% ipython --no-banner

In [1]: import numpy as np

In [2]: from numpy import linalg as LA

In [3]: np.set_printoptions(precision=2, suppress=True, linewidth=120, legacy="1.25")

In [4]: rng = np.random.default_rng(101960)

In [5]: X = rng.normal(size=(13, 3))

In [6]: X = 3 * X / LA.norm(X, axis=1, keepdims=True)

In [7]: X
Out[7]: 
array([[-2.18,  0.7 , -1.94],
       [-2.17,  1.14,  1.73],
       [-1.94,  1.5 , -1.72],
       [ 1.1 , -2.59,  1.04],
       [ 2.62,  1.36,  0.56],
       [-0.99,  0.3 , -2.82],
       [ 1.23, -0.36, -2.71],
       [-2.82, -0.51, -0.9 ],
       [-2.66,  1.03, -0.92],
       [-0.31,  0.09,  2.98],
       [ 0.12, -0.28, -2.98],
       [-1.41,  2.09,  1.62],
       [-0.07, -1.18,  2.76]])

In [8]: x = np.array([-4, 5, -3])

In [9]: np.sign((X @ x).round(6))
Out[9]: array([ 1.,  1.,  1., -1., -1.,  1.,  1.,  1.,  1., -1.,  1.,  1., -1.])

In [10]: x @ X
---------------------------------------------------------------------------
ValueError                                Traceback (most recent call last)
Cell In[10], line 1
----> 1 x @ X

ValueError: matmul: Input operand 1 has a mismatch in its core dimension 0, with gufunc signature (n?,k),(k,m?)->(n?,m?) (size 13 is different from 3)

In [11]: dist = LA.norm(X[:, None] - X[None], axis=-1)

In [12]: dist.shape
Out[12]: (13, 13)

In [13]: dist[:5, :5]
Out[13]: 
array([[0.  , 3.7 , 0.87, 5.52, 5.45],
       [3.7 , 0.  , 3.48, 5.01, 4.93],
       [0.87, 3.48, 0.  , 5.8 , 5.1 ],
       [5.52, 5.01, 5.8 , 0.  , 4.26],
       [5.45, 4.93, 5.1 , 4.26, 0.  ]])

In [14]: LA.norm(X - X.mean(axis=0), axis=1)
Out[14]: array([2.27, 2.61, 2.28, 3.62, 3.62, 2.57, 3.2 , 2.31, 2.19, 3.27, 2.91, 2.72, 3.4 ])

In [15]: dist.mean(axis=1).argmax()
Out[15]: 4

In [16]: lab = X[:, 1] > np.median(X[:, 1])

In [17]: u = X[lab].mean(axis=0) - X[~lab].mean(axis=0)

In [18]: np.argsort(-np.abs(u).round(6), kind="stable")
Out[18]: array([1, 0, 2])

In [19]: u
Out[19]: array([-1.04,  1.95,  0.26])

In [20]: round(float((((X - X.mean(axis=0)) @ u > 0) == lab).mean()), 2)
Out[20]: 0.77

In [21]: ((X - X.mean(axis=0)) @ u > 0).astype(int)
Out[21]: array([1, 1, 1, 0, 0, 0, 0, 1, 1, 1, 0, 1, 0])

In [22]: hat = X @ LA.solve(X.T @ X, X.T)

In [23]: round(float(np.trace(hat)), 2)
Out[23]: 3.0

In [24]: hat @ X[:, 2]
Out[24]: array([-1.94,  1.73, -1.72,  1.04,  0.56, -2.82, -2.71, -0.9 , -0.92,  2.98, -2.98,  1.62,  2.76])

In [25]: LA.matrix_rank(np.eye(13) - hat)
Out[25]: 10

In [26]: sv = 20 * 0.2 ** np.arange(3)

In [27]: q, _ = LA.qr(np.array([[1.5, 1.7, 0.3], [-1.1, 0.9, 0.9], [-1.0, 0.4, 1.9]]))

In [28]: E = rng.normal(size=(25, 3)) * sv @ q

In [29]: print(E)
[[ -0.58   1.78   0.62]
 [ 13.92  14.4   -3.3 ]
 [ 19.02  16.78  -3.89]
 [ -0.68   2.18   1.53]
 [ 29.55  21.65  -8.08]
 [-24.42 -20.63   6.52]
 [ -8.97 -12.99  -2.04]
 [  8.95   9.71  -1.8 ]
 [-24.72 -19.2    5.08]
 [ 13.33  14.82  -0.83]
 [ 29.02  29.52  -4.53]
 [  4.01  -0.36  -2.79]
 [  1.33   4.27   0.31]
 [  6.1    6.09  -1.42]
 [ 34.31  31.43  -5.52]
 [  9.57   0.35  -6.39]
 [-15.06  -8.49   5.07]
 [-33.67 -25.83   9.07]
 [-12.31 -10.56   3.14]
 [ -4.17  -1.     0.93]
 [ 24.08  27.04  -3.18]
 [ 23.98  21.77  -4.84]
 [ 16.99  18.71  -2.61]
 [ 31.55  38.79  -2.66]
 [  0.06  -1.57  -0.5 ]]

In [30]: Xs = E - E.mean(axis=0)

In [31]: U, sv, Vt = LA.svd(Xs, full_matrices=False)

In [32]: np.round(Xs.mean(axis=0), 2) + 0
Out[32]: array([0., 0., 0.])

In [33]: np.round(sv ** 2 / (sv ** 2).sum(), 2) + 0
Out[33]: array([0.98, 0.02, 0.  ])

In [34]: LA.matrix_rank(Xs)
Out[34]: 3

In [35]: Vt[0] * np.sign(Vt[0, np.abs(Vt[0]).argmax()])
Out[35]: array([ 0.73,  0.67, -0.14])

In [36]: np.abs(Vt[-1])
Out[36]: array([0.49, 0.37, 0.79])

In [37]: print(np.round((sv ** 2).sum() ** 2 / (sv ** 4).sum(), 2))
1.04

In [38]: print(np.abs(Vt[0]).argmax())
0

In [39]: U, sv, Vt = LA.svd(E, full_matrices=False)

In [40]: np.round(Vt @ Vt.T, 2) + 0
Out[40]: 
array([[1., 0., 0.],
       [0., 1., 0.],
       [0., 0., 1.]])

In [41]: print(round(np.sqrt((sv ** 2).sum()), 2), round(LA.norm(E), 2))
132.74 132.74

In [42]: (sv > 1e-8).sum()
Out[42]: 3

In [43]: print(np.abs(Vt[0]))
[0.72 0.68 0.14]

In [44]: Xs = (E - E.mean(axis=0)) / E.std(axis=0)

In [45]: print(Xs.std(axis=0))
[1. 1. 1.]

In [46]: np.argwhere(np.abs(Xs) > 2)
Out[46]: 
array([[17,  0],
       [17,  2]])

In [47]: coef = LA.lstsq(np.delete(Xs, 1, axis=1), Xs[:, 1])[0]

In [48]: np.abs(coef).argmax()
Out[48]: 0

In [49]: coef
Out[49]: array([1.4 , 0.47])

In [50]: out = X + rng.integers(-2, 3, (13, 2)) @ rng.integers(-2, 3, (2, 3))

In [51]: out
Out[51]: 
array([[-0.18,  1.7 , -1.94],
       [-0.17,  2.14,  1.73],
       [-5.94,  2.5 , -4.72],
       [ 1.1 , -2.59,  1.04],
       [-1.38,  1.36, -1.44],
       [-8.99,  2.3 , -8.82],
       [ 1.23, -0.36, -2.71],
       [-0.82, -2.51,  2.1 ],
       [-4.66,  2.03, -2.92],
       [-2.31,  2.09, -0.02],
       [ 2.12, -1.28, -0.98],
       [-1.41,  3.09,  0.62],
       [-2.07, -2.18,  2.76]])

In [52]: print(np.round(LA.svd(out - X, compute_uv=False), 2) + 0)
[14.15  4.35  0.  ]

In [53]: LA.matrix_rank(out - X, tol=1e-8)
Out[53]: 2

In [54]: out - X
Out[54]: 
array([[ 2.,  1.,  0.],
       [ 2.,  1.,  0.],
       [-4.,  1., -3.],
       [ 0.,  0.,  0.],
       [-4.,  0., -2.],
       [-8.,  2., -6.],
       [ 0.,  0.,  0.],
       [ 2., -2.,  3.],
       [-2.,  1., -2.],
       [-2.,  2., -3.],
       [ 2., -1.,  2.],
       [ 0.,  1., -1.],
       [-2., -1.,  0.]])

In [55]: cov = E.T @ E

In [56]: print(np.diag(cov))
[9109.11 8071.05  438.63]

In [57]: round(np.trace(cov), 2), np.round((E ** 2).sum(), 2)
Out[57]: (17618.79, 17618.79)

In [58]: cov
Out[58]: 
array([[ 9109.11,  8362.07, -1800.63],
       [ 8362.07,  8071.05, -1488.58],
       [-1800.63, -1488.58,   438.63]])

In [59]: LA.svd(E, compute_uv=False) ** 2
Out[59]: array([17290.84,   318.65,     9.3 ])

In [60]: K = np.load("case17.npy")

In [61]: K
Out[61]: 
array([[ 0.  , -0.49,  0.  ,  1.68],
       [ 0.  ,  0.56,  0.  , -1.92],
       [ 0.  , -0.07,  0.  ,  0.24]])

In [62]: np.round(LA.norm(K, 2) / LA.norm(K), 2)
Out[62]: 1.0

In [63]: LA.cond(K) > 100
Out[63]: True

In [64]: W0 = np.array([[-0.2, 0.5, 0.5],
    ...:     [-0.2, 0.0, 1.2],
    ...:     [-1.0, -0.6, -1.5],
    ...:     [2.2, 0.2, -0.2],
    ...:     [-1.3, 0.1, 0.3],
    ...:     [0.7, 0.1, 2.1],
    ...:     [-0.5, -0.2, -2.7],
    ...:     [-0.1, -1.1, 1.2],
    ...:     [1.3, 0.1, -1.0],
    ...:     [0.1, -0.5, -0.3],
    ...:     [-0.8, 1.2, -0.5],
    ...:     [0.9, 0.3, -0.7],
    ...:     [-0.2, -0.5, -0.3],
    ...:     [-1.1, 1.9, -0.8],
    ...:     [0.7, -0.1, 0.5],
    ...:     [1.0, 0.4, 1.7],
    ...:     [-0.2, -1.0, 0.5],
    ...:     [0.9, -1.0, 2.2],
    ...:     [-2.1, 0.8, -0.6],
    ...:     [1.6, -0.4, 0.4],
    ...:     [-1.0, -0.1, 0.3],
    ...:     [0.7, 1.0, 1.1],
    ...:     [0.3, -1.3, -1.2],
    ...:     [1.3, 1.7, -0.7],
    ...:     [-0.2, -0.2, -0.8]])

In [65]: W0[3] *= 20

In [66]: W0
Out[66]: 
array([[-0.2,  0.5,  0.5],
       [-0.2,  0. ,  1.2],
       [-1. , -0.6, -1.5],
       [44. ,  4. , -4. ],
       [-1.3,  0.1,  0.3],
       [ 0.7,  0.1,  2.1],
       [-0.5, -0.2, -2.7],
       [-0.1, -1.1,  1.2],
       [ 1.3,  0.1, -1. ],
       [ 0.1, -0.5, -0.3],
       [-0.8,  1.2, -0.5],
       [ 0.9,  0.3, -0.7],
       [-0.2, -0.5, -0.3],
       [-1.1,  1.9, -0.8],
       [ 0.7, -0.1,  0.5],
       [ 1. ,  0.4,  1.7],
       [-0.2, -1. ,  0.5],
       [ 0.9, -1. ,  2.2],
       [-2.1,  0.8, -0.6],
       [ 1.6, -0.4,  0.4],
       [-1. , -0.1,  0.3],
       [ 0.7,  1. ,  1.1],
       [ 0.3, -1.3, -1.2],
       [ 1.3,  1.7, -0.7],
       [-0.2, -0.2, -0.8]])

In [67]: out = np.c_[W0[:, :1] @ np.array([[1]]), np.array([-3, 0, -1, -1, -2, 1, 1, -2, 0, 1, 2, -1, 3, -1, -3, 3, 3, 3, -2, 3, 3, -3, 3, 0, -1])]

In [68]: out
Out[68]: 
array([[-0.2, -3. ],
       [-0.2,  0. ],
       [-1. , -1. ],
       [44. , -1. ],
       [-1.3, -2. ],
       [ 0.7,  1. ],
       [-0.5,  1. ],
       [-0.1, -2. ],
       [ 1.3,  0. ],
       [ 0.1,  1. ],
       [-0.8,  2. ],
       [ 0.9, -1. ],
       [-0.2,  3. ],
       [-1.1, -1. ],
       [ 0.7, -3. ],
       [ 1. ,  3. ],
       [-0.2,  3. ],
       [ 0.9,  3. ],
       [-2.1, -2. ],
       [ 1.6,  3. ],
       [-1. ,  3. ],
       [ 0.7, -3. ],
       [ 0.3,  3. ],
       [ 1.3,  0. ],
       [-0.2, -1. ]])

In [69]: np.round(LA.lstsq(W0, out[:, 0])[0], 2) + 0
Out[69]: array([1., 0., 0.])

In [70]: LA.norm(LA.qr(W0)[0].T @ out, axis=0) ** 2 / ((out ** 2).sum(axis=0) + 1e-12)
Out[70]: array([1.  , 0.14])

In [71]: LA.matrix_rank(np.c_[W0, out])
Out[71]: 4

In [72]: LA.matrix_rank(out)
Out[72]: 2

In [73]: data = np.loadtxt("run6.csv", delimiter=",")

In [74]: data
Out[74]: 
array([[ -4.17,  -1.17,  -8.72],
       [-20.65,  -5.  ,   2.2 ],
       [ -1.95,  -2.8 ,  -7.63],
       [-17.95,  -4.35,   1.02],
       [ -9.96,  16.81,  -0.4 ],
       [ -3.06,  -4.  ,  -7.3 ],
       [-11.04,  16.01,  -2.63],
       [-19.39,  -5.27,   3.64],
       [-19.23,  -5.9 ,   1.77],
       [-10.52,  15.55,  -1.87],
       [ -2.96,  -3.39,  -6.09],
       [ -3.06,  -3.  ,  -6.95],
       [ -2.1 ,  -3.19,  -5.19],
       [-11.48,  15.37,  -1.05],
       [ -3.97,  -2.95,  -6.9 ],
       [-19.66,  -3.61,   2.02],
       [-19.09,  -6.46,   0.88],
       [-18.94,  -5.95,   2.13],
       [-22.41,  -4.53,   1.02],
       [-10.74,  16.31,  -1.69],
       [-13.13,  14.92,  -0.99],
       [ -3.2 ,  -2.4 ,  -6.99],
       [ -3.44,  -3.79,  -6.54],
       [ -1.13,  -2.22,  -6.76],
       [ -2.06,  -1.62,  -6.93],
       [-18.68,  -6.37,   2.06]])

In [75]: out = np.c_[data[:, :1] @ np.array([[2]]), np.array([8, -2, 5, 7, -8, 3, 7, -5, -7, -3, 5, 4, 0, -3, 4, 9, -5, -7, -7, 3, 2, 9, 2, 8, 1, -6])]

In [76]: out
Out[76]: 
array([[ -8.34,   8.  ],
       [-41.3 ,  -2.  ],
       [ -3.9 ,   5.  ],
       [-35.9 ,   7.  ],
       [-19.92,  -8.  ],
       [ -6.12,   3.  ],
       [-22.08,   7.  ],
       [-38.78,  -5.  ],
       [-38.46,  -7.  ],
       [-21.04,  -3.  ],
       [ -5.92,   5.  ],
       [ -6.12,   4.  ],
       [ -4.2 ,   0.  ],
       [-22.96,  -3.  ],
       [ -7.94,   4.  ],
       [-39.32,   9.  ],
       [-38.18,  -5.  ],
       [-37.88,  -7.  ],
       [-44.82,  -7.  ],
       [-21.48,   3.  ],
       [-26.26,   2.  ],
       [ -6.4 ,   9.  ],
       [ -6.88,   2.  ],
       [ -2.26,   8.  ],
       [ -4.12,   1.  ],
       [-37.36,  -6.  ]])

In [77]: LA.matrix_rank(np.c_[data, out])
Out[77]: 4

In [78]: LA.norm(LA.qr(data)[0].T @ out, axis=0) ** 2 / ((out ** 2).sum(axis=0) + 1e-12)
Out[78]: array([1.  , 0.39])
